$ python3 -q
>>> import numpy as np
>>> from numpy import linalg as LA
>>> np.set_printoptions(suppress=True, linewidth=140)
>>> feats = np.load("x.npy")
>>> feats
array([[ 0.98, -1.  , -0.21],
       [ 0.91,  0.16,  0.94],
       [ 0.88,  0.6 ,  0.95],
       [-0.21, -0.56, -0.45],
       [ 0.39,  1.  ,  0.96],
       [-0.57, -0.97, -0.92],
       [ 0.73, -0.82,  0.51],
       [-0.71, -0.68, -0.87],
       [ 0.89,  0.75,  0.96],
       [ 0.15, -0.24,  0.07],
       [-0.99,  1.  , -0.97],
       [ 0.97,  0.54,  0.99],
       [-0.46,  1.  ,  0.98],
       [-0.13,  0.49,  0.07],
       [ 0.97,  0.07,  0.99],
       [ 1.  , -0.93,  1.  ],
       [-1.  , -0.03, -1.  ],
       [-1.  ,  0.71, -1.  ],
       [ 1.  , -1.  ,  0.96],
       [-0.67,  0.32, -0.65]])
>>> Xc = (feats - feats.mean(axis=0)) / feats.std(axis=0)
>>> Xc.std(axis=0)
array([1., 1., 1.])
>>> c = LA.lstsq(np.delete(Xc, 0, axis=1), Xc[:, 0])[0]
>>> np.round(1 - np.var(Xc[:, 0] - np.delete(Xc, 0, axis=1) @ c), 2)
np.float64(0.83)
>>> W0 = np.load("dump.npy")
>>> W0.round(2)
array([[-0.51, -0.86,  0.04],
       [ 0.51, -0.35, -0.78],
       [ 0.69, -0.38,  0.62]])
>>> round(float(LA.det(W0)), 2)
1.0
>>> np.round((W0 + W0.T) / 2, 2)
array([[-0.51, -0.17,  0.36],
       [-0.17, -0.35, -0.58],
       [ 0.36, -0.58,  0.62]])
>>> np.round(LA.matrix_power(W0, 3), 2)
array([[ 0.91, -0.38, -0.15],
       [ 0.36,  0.92, -0.14],
       [ 0.2 ,  0.08,  0.98]])
>>> np.allclose(W0, W0.T)
False
>>> np.allclose(W0 @ W0.T, W0.T @ W0)
True
>>> np.round((W0 - W0.T) / 2, 2)
array([[ 0.  , -0.69, -0.32],
       [ 0.69,  0.  , -0.2 ],
       [ 0.32,  0.2 ,  0.  ]])
>>> f = np.array([1, 1, 2])
>>> A2 = W0 + np.outer(f, np.eye(3)[1])
>>> round(float(LA.det(A2) / LA.det(W0)), 2), round(1 + LA.solve(W0, f)[1], 2)
(-0.97, np.float64(-0.97))
>>> LA.matrix_rank(A2 - W0)
np.int64(1)
>>> E = np.loadtxt("block14.csv", delimiter=",")
>>> E
array([[ 1.,  0.,  0.],
       [ 5.,  1.,  0.],
       [-3., -1.,  1.]])
>>> # triangular: eigenvalues sit on the diagonal
>>> E @ E
array([[  1.,   0.,   0.],
       [ 10.,   1.,   0.],
       [-11.,  -2.,   1.]])
>>> np.round(LA.det(E), 2)
np.float64(1.0)
>>> np.round(LA.matrix_power(E, 4), 2)
array([[  1.,   0.,   0.],
       [ 20.,   1.,   0.],
       [-42.,  -4.,   1.]])
>>> np.allclose(E @ E.T, E.T @ E)
False
>>> np.round(np.sort(np.abs(LA.eigvals(E))), 2)
array([1., 1., 1.])
>>> (E - E.T) / 2
array([[ 0. , -2.5,  1.5],
       [ 2.5,  0. ,  0.5],
       [-1.5, -0.5,  0. ]])
>>> (E + E.T) / 2
array([[ 1. ,  2.5, -1.5],
       [ 2.5,  1. , -0.5],
       [-1.5, -0.5,  1. ]])
>>> round(np.abs(LA.eigvals(E)).max(), 2)
np.float64(1.0)
>>> np.trace(E)
np.float64(3.0)
>>> C2 = E.T @ E
>>> np.trace(C2), (E ** 2).sum()
(np.float64(38.0), np.float64(38.0))
>>> C2
array([[35.,  8., -3.],
       [ 8.,  2., -1.],
       [-3., -1.,  1.]])
>>> np.prod(np.diag(E)), round(float(LA.det(E)), 2)
(np.float64(1.0), 1.0)
>>> E @ E
array([[  1.,   0.,   0.],
       [ 10.,   1.,   0.],
       [-11.,  -2.,   1.]])
>>> A = np.array([[-11.06, 14.62, 0.55],
...     [-9.18, 16.29, -1.08],
...     [-11.19, 14.61, 2.26],
...     [-10.11, 15.39, 1.18],
...     [-9.87, 14.51, -0.42],
...     [-10.38, 14.72, -1.66],
...     [-11.64, 15.18, -0.41],
...     [-9.54, 14.78, -0.06],
...     [-9.86, 15.48, 0.16],
...     [-9.09, 14.75, -1.47],
...     [-9.16, 14.61, -0.62],
...     [-10.02, 13.76, -0.16],
...     [-10.28, 15.2, 0.41],
...     [-10.87, 15.51, 1.39],
...     [-10.45, 14.51, 1.04],
...     [-9.04, 15.24, 1.8],
...     [-10.06, 14.2, 0.63]])
>>> w1 = np.array([[1, 3, 2, 1, 1], [0, 3, 2, 3, 0], [2, 5, 5, 0, 1]])
>>> c = np.array([4, 9, 2, 1, 9])
>>> H = np.maximum(A @ w1 + c, 0)
>>> np.round((H > 0).mean(axis=0), 2)
array([0.  , 1.  , 1.  , 1.  , 0.18])
>>> LA.matrix_rank(H)
np.int64(4)
>>> (H > 0).astype(int)
array([[0, 1, 1, 1, 0],
       [0, 1, 1, 1, 0],
       [0, 1, 1, 1, 1],
       [0, 1, 1, 1, 1],
       [0, 1, 1, 1, 0],
       [0, 1, 1, 1, 0],
       [0, 1, 1, 1, 0],
       [0, 1, 1, 1, 0],
       [0, 1, 1, 1, 0],
       [0, 1, 1, 1, 0],
       [0, 1, 1, 1, 0],
       [0, 1, 1, 1, 0],
       [0, 1, 1, 1, 0],
       [0, 1, 1, 1, 0],
       [0, 1, 1, 1, 0],
       [0, 1, 1, 1, 1],
       [0, 1, 1, 1, 0]])
>>> basis = np.array([[0, -1, 1], [-2, -1, -2], [-2, 1, 1], [2, -1, -2], [0, -2, 0]])
>>> w1 @ basis
array([[ -8,  -5,  -5],
       [ -4,  -4, -10],
       [-20,  -4,  -3]])
>>> (H @ basis).round(6).argmax(axis=1)
array([0, 0, 0, 0, 0, 0, 0, 0, 0, 0, 0, 0, 0, 0, 0, 0, 0])
